$ ipython --no-banner

In [1]: import numpy as np

In [2]: import numpy.linalg as la

In [3]: np.set_printoptions(suppress=True, linewidth=140)

In [4]: m1 = np.load("a.npy")

In [5]: m1
Out[5]: 
array([[ 6.7,  4.3, -4.7],
       [ 5.7,  4.6, -4.2],
       [ 3.6,  3. , -4.2],
       [ 3.9,  3.5, -3.9],
       [ 5.7,  5.2, -4.3],
       [-3.5, -2.9, -0.5],
       [ 3.5,  2.7, -2.4],
       [-2.6, -2.9, -1.6],
       [-0.8, -1.8,  2.8],
       [ 7.2,  5.2, -3.1],
       [-1.5, -3.6,  0.4],
       [ 6.2,  3.2, -4.2],
       [ 4.3,  5. , -4.6],
       [-2. , -1.3,  0.4],
       [-1.9, -0.4, -1.2],
       [ 5.1,  4.2, -2.9],
       [ 5.4,  5. , -3.2],
       [-1.2, -1.9,  0.3],
       [ 6.5,  3.1, -4.1],
       [ 4. ,  3. , -2.7],
       [-1.4, -1.8,  0.2],
       [ 6.5,  4.4, -2.9],
       [ 6.6,  4.3, -3.8],
       [ 4.2,  6.7, -2.4],
       [ 6. ,  3.8, -2.7],
       [ 3.7,  3.6, -3.5],
       [-2.1, -2. , -0.5],
       [ 7. ,  4.4, -4.3],
       [ 7.1,  2.6, -2.8],
       [ 5.3,  5.2, -2.9],
       [-1.4, -1.2,  0.7],
       [-2.8, -1.9,  1.9],
       [-1.9, -1.7,  0.3],
       [ 1.8,  4.9, -3.4],
       [ 4.7,  3.8, -5.3]])

In [6]: Q, vecs = la.qr(m1[:, :2])[0], la.qr(m1[:, 2:])[0]

In [7]: sigma = la.svd(Q.T @ vecs, compute_uv=False)

In [8]: sigma.round(1)
Out[8]: array([0.9])

In [9]: np.round(np.degrees(np.arccos(sigma.clip(0, 1))), 1)
Out[9]: array([25.2])

In [10]: (sigma > 0.9).sum()
Out[10]: np.int64(1)
